$ ipython --no-banner

In [1]: import numpy as np

In [2]: from numpy import linalg as LA

In [3]: np.set_printoptions(precision=3, suppress=True, linewidth=200)

In [4]: tidy = lambda a: np.round(a, 3) + 0

In [5]: X = np.load("test14.npy")

In [6]: tidy(X)
Out[6]: 
array([[0.167, 0.   , 0.167, 0.   , 0.111, 0.   , 0.111, 0.167, 0.167, 0.111],
       [0.158, 0.105, 0.158, 0.053, 0.158, 0.   , 0.158, 0.053, 0.053, 0.105],
       [0.118, 0.   , 0.118, 0.   , 0.059, 0.176, 0.059, 0.176, 0.176, 0.118],
       [0.059, 0.059, 0.059, 0.118, 0.118, 0.059, 0.118, 0.176, 0.176, 0.059],
       [0.118, 0.059, 0.118, 0.059, 0.235, 0.059, 0.   , 0.   , 0.176, 0.176],
       [0.188, 0.   , 0.062, 0.188, 0.   , 0.25 , 0.   , 0.188, 0.062, 0.062],
       [0.059, 0.176, 0.176, 0.176, 0.   , 0.059, 0.118, 0.   , 0.176, 0.059],
       [0.143, 0.095, 0.095, 0.143, 0.143, 0.048, 0.   , 0.143, 0.048, 0.143],
       [0.062, 0.062, 0.   , 0.125, 0.062, 0.062, 0.188, 0.062, 0.188, 0.188],
       [0.111, 0.056, 0.167, 0.   , 0.111, 0.167, 0.   , 0.   , 0.167, 0.222]])

In [7]: # a transition matrix

In [8]: vec = np.array([0, 3, 1, 3, 3, 2, -3, -1, 2, 1])

In [9]: np.sign((X @ vec).round(6))
Out[9]: array([1., 1., 1., 1., 1., 1., 1., 1., 1., 1.])

In [10]: tidy(X @ np.eye(10)[4])
Out[10]: array([0.111, 0.158, 0.059, 0.118, 0.235, 0.   , 0.   , 0.143, 0.062, 0.111])

In [11]: tidy(X @ vec)
Out[11]: array([0.444, 0.789, 0.765, 0.941, 1.824, 1.125, 1.412, 1.429, 0.812, 1.556])

In [12]: tidy((X * vec).sum(axis=1))
Out[12]: array([0.444, 0.789, 0.765, 0.941, 1.824, 1.125, 1.412, 1.429, 0.812, 1.556])

In [13]: LA.norm(X @ vec) <= LA.norm(X, 2) * LA.norm(vec) + 1e-9
Out[13]: np.True_

In [14]: tidy(X @ np.ones(10))
Out[14]: array([1., 1., 1., 1., 1., 1., 1., 1., 1., 1.])

In [15]: tidy(X @ (2 * vec))
Out[15]: array([0.889, 1.579, 1.529, 1.882, 3.647, 2.25 , 2.824, 2.857, 1.625, 3.111])

In [16]: (X @ vec).argmax()
Out[16]: np.int64(4)

In [17]: vec = np.array([-2, 2, 1, 1, 1, -2, 2, -2, 0, 0])

In [18]: y = X @ vec

In [19]: tidy(y)
Out[19]: array([-0.167,  0.474, -0.647,  0.059,  0.176, -1.   ,  0.706, -0.095,  0.312, -0.167])

In [20]: tidy(LA.solve(X, y + X[:, 1]))
Out[20]: array([-2.,  3.,  1.,  1.,  1., -2.,  2., -2.,  0.,  0.])

In [21]: tidy(LA.solve(X.T, X[9]))
Out[21]: array([0., 0., 0., 0., 0., 0., 0., 0., 0., 1.])

In [22]: tidy(LA.solve(X, y))
Out[22]: array([-2.,  2.,  1.,  1.,  1., -2.,  2., -2.,  0.,  0.])

In [23]: tidy(np.sort(np.abs(LA.eigvals(X)))[::-1])
Out[23]: array([1.   , 0.258, 0.249, 0.249, 0.149, 0.131, 0.095, 0.095, 0.058, 0.058])

In [24]: tidy(X @ np.ones(10))
Out[24]: array([1., 1., 1., 1., 1., 1., 1., 1., 1., 1.])

In [25]: p = np.eye(10)[3]

In [26]: for _ in range(5):
    ...:     p = p @ X
    ...:     print(p.round(3))
    ...: 
[0.059 0.059 0.059 0.118 0.118 0.059 0.118 0.176 0.176 0.059]
[0.107 0.072 0.098 0.103 0.104 0.075 0.08  0.091 0.141 0.129]
[0.114 0.059 0.108 0.081 0.102 0.088 0.077 0.093 0.146 0.133]
[0.116 0.056 0.108 0.08  0.099 0.092 0.074 0.094 0.146 0.135]
[0.116 0.055 0.107 0.08  0.098 0.093 0.074 0.095 0.146 0.135]

In [27]: Q, r_ = LA.qr(X)

In [28]: tidy(np.trace(Q @ Q.T))
Out[28]: np.float64(10.0)

In [29]: Q.shape, r_.shape
Out[29]: ((10, 10), (10, 10))

In [30]: tidy(LA.norm(X, "nuc"))
Out[30]: np.float64(2.654)

In [31]: tidy(LA.norm(X, axis=0))
Out[31]: array([0.399, 0.255, 0.395, 0.35 , 0.383, 0.371, 0.322, 0.39 , 0.474, 0.429])

In [32]: tidy(X[2] @ X[8])
Out[32]: np.float64(0.099)

In [33]: tidy(LA.norm(X[2] - X[8]))
Out[33]: np.float64(0.29)

In [34]: tidy(LA.norm(X[2], 1)), tidy(LA.norm(X[2], np.inf))
Out[34]: (np.float64(1.0), np.float64(0.176))

In [35]: LA.norm(X, axis=1).argmax()
Out[35]: np.int64(5)

In [36]: tidy(LA.norm(X, 2))
Out[36]: np.float64(1.026)

In [37]: W0 = np.load("data.npy")

In [38]: W0
Out[38]: 
array([[0, 0, 0, 0, 1, 0, 0, 0, 0, 0, 0, 0, 0],
       [0, 0, 0, 0, 0, 0, 0, 0, 0, 0, 1, 0, 0],
       [0, 0, 0, 0, 0, 0, 0, 0, 0, 0, 0, 0, 1],
       [0, 0, 0, 0, 0, 1, 0, 0, 0, 0, 0, 0, 0],
       [0, 0, 1, 0, 0, 0, 0, 0, 0, 0, 0, 0, 0],
       [0, 0, 0, 1, 0, 0, 0, 0, 0, 0, 0, 0, 0],
       [0, 0, 0, 0, 0, 0, 0, 0, 0, 0, 0, 1, 0],
       [0, 0, 0, 0, 0, 0, 1, 0, 0, 0, 0, 0, 0],
       [0, 1, 0, 0, 0, 0, 0, 0, 0, 0, 0, 0, 0],
       [0, 0, 0, 0, 0, 0, 0, 0, 0, 1, 0, 0, 0],
       [1, 0, 0, 0, 0, 0, 0, 0, 0, 0, 0, 0, 0],
       [0, 0, 0, 0, 0, 0, 0, 0, 1, 0, 0, 0, 0],
       [0, 0, 0, 0, 0, 0, 0, 1, 0, 0, 0, 0, 0]])

In [39]: tidy(LA.svd(W0, compute_uv=False))
Out[39]: array([1., 1., 1., 1., 1., 1., 1., 1., 1., 1., 1., 1., 1.])

In [40]: W0[:, 10] @ W0[:, 7]
Out[40]: np.int64(0)

In [41]: t = np.radians(86)

In [42]: r_ = np.eye(13)

In [43]: r_[3, 3] = r_[6, 6] = np.cos(t)

In [44]: r_[3, 6], r_[6, 3] = -np.sin(t), np.sin(t)

In [45]: A2 = W0 @ r_.T

In [46]: tidy(LA.det(r_)), tidy(np.trace(r_))
Out[46]: (np.float64(1.0), np.float64(11.14))

In [47]: np.allclose(W0 @ W0.T, A2 @ A2.T)
Out[47]: True

In [48]: tidy(LA.svd(W0, compute_uv=False)), tidy(LA.svd(A2, compute_uv=False))
Out[48]: 
(array([1., 1., 1., 1., 1., 1., 1., 1., 1., 1., 1., 1., 1.]),
 array([1., 1., 1., 1., 1., 1., 1., 1., 1., 1., 1., 1., 1.]))
